$ python -q
>>> import numpy as np
>>> np.set_printoptions(precision=3, suppress=True, linewidth=100)
>>> rng = np.random.default_rng(582)
>>> m1 = np.eye(4, dtype=int)[rng.permutation(4)]
>>> print(m1)
[[0 1 0 0]
 [0 0 1 0]
 [1 0 0 0]
 [0 0 0 1]]
>>> m1.mean(axis=0)
array([0.25, 0.25, 0.25, 0.25])
>>> np.unravel_index(np.abs(m1).argmax(), m1.shape)
(np.int64(0), np.int64(1))
>>> np.abs(m1).max()
np.int64(1)
>>> print(round(np.linalg.norm(m1), 3))
2.0
>>> m1.shape
(4, 4)
>>> vec = np.array([3, 3, 1, 2])
>>> round(np.linalg.det(m1), 3)
np.float64(1.0)
>>> [p for p in range(1, 25) if np.allclose(np.linalg.matrix_power(m1, p), np.eye(4))]
[3, 6, 9, 12, 15, 18, 21, 24]
>>> 4 - np.linalg.matrix_rank(m1 - np.eye(4), tol=1e-8)
np.int64(2)
>>> np.round(np.linalg.norm(vec), 3), round(float(np.linalg.norm(m1 @ vec)), 3)
(np.float64(4.796), 4.796)
>>> np.linalg.inv(m1)
array([[0., 0., 1., 0.],
       [1., 0., 0., 0.],
       [0., 1., 0., 0.],
       [0., 0., 0., 1.]])
>>> print(m1.T @ (m1 @ vec))
[3 3 1 2]
>>> np.sort(np.abs(np.degrees(np.angle(np.linalg.eigvals(m1)))))
array([  0.,   0., 120., 120.])
>>> B = np.array([[0, 0, 2, 1], [2, 2, 2, 2], [1, 2, 2, 0], [1, 1, 1, 0]])
>>> data = np.triu(B)
>>> data
array([[0, 0, 2, 1],
       [0, 2, 2, 2],
       [0, 0, 2, 0],
       [0, 0, 0, 0]])
>>> rk = np.linalg.matrix_rank(data)
>>> rk
np.int64(3)
>>> ns = np.linalg.svd(data)[2][rk:].T
>>> [int(np.linalg.matrix_rank(data[:, :j + 1])) for j in range(4)]
[0, 1, 2, 3]
>>> [int(np.linalg.matrix_rank(np.delete(data, i, axis=0))) for i in range(4)]
[2, 2, 2, 3]
>>> np.linalg.matrix_rank(data.T @ data), np.linalg.matrix_rank(data @ data.T)
(np.int64(3), np.int64(3))
>>> np.allclose(data @ ns, 0)
True
>>> ns @ ns.T
array([[1., 0., 0., 0.],
       [0., 0., 0., 0.],
       [0., 0., 0., 0.],
       [0., 0., 0., 0.]])
>>> def softmax(z):
...     e = np.exp(z - z.max(axis=-1, keepdims=True))
...     return e / e.sum(axis=-1, keepdims=True)
... 
>>> print(softmax(data[0] + 4))
[0.083 0.083 0.61  0.225]
>>> softmax(data).sum(axis=1)
array([1., 1., 1., 1.])
>>> scores = data @ data.T / np.sqrt(4)
>>> softmax(scores).round(6).argmax(axis=1)
array([1, 1, 0, 0])
>>> softmax(scores)
array([[0.3  , 0.494, 0.182, 0.025],
       [0.047, 0.934, 0.017, 0.002],
       [0.319, 0.319, 0.319, 0.043],
       [0.25 , 0.25 , 0.25 , 0.25 ]])
>>> softmax(scores + np.triu(np.full(scores.shape, -np.inf), 1))
array([[1.   , 0.   , 0.   , 0.   ],
       [0.047, 0.953, 0.   , 0.   ],
       [0.333, 0.333, 0.333, 0.   ],
       [0.25 , 0.25 , 0.25 , 0.25 ]])
